In [1]: import numpy as np

In [2]: import numpy.linalg as la

In [3]: np.set_printoptions(precision=2, suppress=True, linewidth=200)

In [4]: def tidy(a):
   ...:     return np.round(a, 2) + 0
   ...: 

In [5]: J = np.load("mat.npy")

In [6]: J
Out[6]: 
array([[  3.73,   1.  ,   2.12,  -3.51,   5.01,  -4.2 ,  -8.2 ,   9.97,  -3.51,   1.11,  -2.47,  -3.91,  -9.29],
       [  0.88,  -1.01,   2.7 ,  -3.02,   2.97,  -0.9 ,  -1.89,   2.99,  -3.98,   1.2 ,  -0.49,  -0.8 ,  -5.6 ],
       [ -1.72,  -2.18,   2.1 ,  -1.37,   0.2 ,   2.12,   3.91,  -3.83,  -2.84,   0.84,   1.3 ,   1.97,  -0.4 ],
       [  3.68,   1.18,   2.68,  -3.28,   4.41,  -2.97,  -5.01,   8.01,  -1.71,   1.55,  -1.08,  -1.1 ,  -7.92],
       [  4.49,   4.2 ,  -2.7 ,   0.88,   1.79,  -5.41, -10.18,  10.77,   3.27,  -0.87,  -3.33,  -5.12,  -3.3 ],
       [  1.52,   1.43,  -0.89,   0.3 ,   0.62,  -1.8 ,  -3.41,   3.6 ,   1.1 ,  -0.3 ,  -1.12,  -1.76,  -1.11],
       [ -0.7 ,   1.88,  -3.64,   4.21,  -4.1 ,   1.21,   2.98,  -3.8 ,   6.64,  -1.51,   1.  ,   1.9 ,   7.8 ],
       [ -2.62,  -1.5 ,  -1.52,   1.32,  -1.89,   1.2 ,   0.99,  -3.83,  -1.53,  -1.02,  -0.27,  -1.4 ,   3.1 ],
       [ -1.09,   0.11,  -1.84,   1.83,  -1.9 ,   0.62,   0.84,  -2.19,   1.4 ,  -0.93,   0.  ,  -0.3 ,   3.39],
       [ -4.31,  -3.8 ,   0.32,  -0.19,  -1.44,   2.7 ,   3.29,  -6.58,  -5.21,  -0.41,   0.28,  -0.78,   2.  ],
       [  0.7 ,  -1.42,   5.09,  -3.69,   2.6 ,   1.79,   5.02,  -1.22,  -2.08,   2.5 ,   2.52,   5.09,  -4.32],
       [  0.4 ,   1.63,  -2.43,   2.21,  -1.58,  -0.57,  -1.  ,   0.42,   3.42,  -1.02,  -0.41,  -0.61,   3.02],
       [  0.19,   1.05,  -0.61,   1.31,  -1.4 ,   0.92,   2.73,  -1.77,   3.49,  -0.08,   1.21,   2.51,   2.92],
       [ -3.3 ,   0.45,  -4.79,   5.58,  -6.3 ,   2.97,   5.59,  -8.61,   5.99,  -2.32,   1.39,   1.9 ,  11.61],
       [  4.51,   4.68,  -1.19,   1.4 ,   0.32,  -2.41,  -2.18,   5.79,   7.81,   0.11,   0.19,   1.91,   0.18],
       [  4.53,   4.77,  -0.89,   1.5 ,   0.01,  -1.79,  -0.58,   4.82,   8.72,   0.32,   0.9 ,   3.33,   0.91],
       [ -1.9 ,  -3.15,   2.68,  -2.69,   1.61,   1.24,   1.2 ,  -2.02,  -6.28,   0.92,   0.12,  -0.51,  -3.27],
       [ -0.42,  -1.78,   1.79,  -2.37,   2.16,  -0.61,  -2.22,   1.59,  -5.2 ,   0.61,  -1.02,  -2.22,  -4.42],
       [ -1.89,  -2.98,   3.3 ,  -2.53,   1.02,   2.4 ,   4.39,  -4.01,  -4.46,   1.29,   1.53,   2.3 ,  -1.91],
       [  3.9 ,   2.23,   2.08,  -2.  ,   2.97,  -2.13,  -2.28,   6.17,   1.79,   1.43,   0.1 ,   1.36,  -5.04],
       [  1.98,  -0.92,   5.13,  -4.61,   4.31,  -0.31,   0.5 ,   3.21,  -3.58,   2.5 ,   0.91,   2.3 ,  -7.58],
       [  2.01,  -1.32,   3.91,  -5.02,   5.49,  -2.68,  -5.93,   7.16,  -7.18,   1.69,  -1.93,  -3.3 , -10.41],
       [ -2.2 ,   0.04,  -4.19,   3.39,  -3.21,  -0.01,  -1.62,  -2.4 ,   0.99,  -2.22,  -1.4 ,  -3.44,   5.41],
       [ -1.68,  -2.12,   2.39,  -1.33,  -0.11,   2.71,   5.48,  -4.81,  -1.91,   1.  ,   2.02,   3.4 ,   0.31],
       [  3.52,   0.72,   4.77,  -4.1 ,   4.33,  -0.9 ,   0.33,   4.8 ,  -0.71,   2.62,   1.2 ,   3.4 ,  -7.28],
       [ -0.38,  -1.67,   2.11,  -2.34,   1.94,   0.  ,  -0.59,   0.61,  -4.31,   0.8 ,  -0.29,  -0.79,  -3.66],
       [  2.81,   2.23,   0.03,  -0.31,   1.43,  -2.1 ,  -3.07,   5.03,   2.34,   0.29,  -0.58,  -0.31,  -2.32],
       [  0.7 ,  -1.91,   3.63,  -4.23,   4.07,  -1.21,  -2.98,   3.79,  -6.61,   1.52,  -1.01,  -1.87,  -7.82],
       [  0.7 ,  -2.  ,   3.27,  -4.26,   4.38,  -1.8 ,  -4.6 ,   4.81,  -7.49,   1.3 ,  -1.66,  -3.3 ,  -8.53]])

In [7]: Ac = J - J.mean(axis=0)

In [8]: evecs = la.svd(Ac)[2][:3]

In [9]: B = Ac - Ac @ evecs.T @ evecs

In [10]: tidy((Ac @ evecs.T).std(axis=0))
Out[10]: array([9.13, 6.37, 3.8 ])

In [11]: la.norm(B, axis=1).round(6).argmax()
Out[11]: np.int64(19)

In [12]: tidy(np.diag(evecs.T @ evecs))
Out[12]: array([0.17, 0.14, 0.2 , 0.14, 0.12, 0.08, 0.37, 0.39, 0.53, 0.05, 0.08, 0.36, 0.37])

In [13]: tidy(B.std(axis=0))
Out[13]: array([0.01, 0.02, 0.02, 0.02, 0.02, 0.02, 0.01, 0.01, 0.01, 0.02, 0.02, 0.01, 0.02])
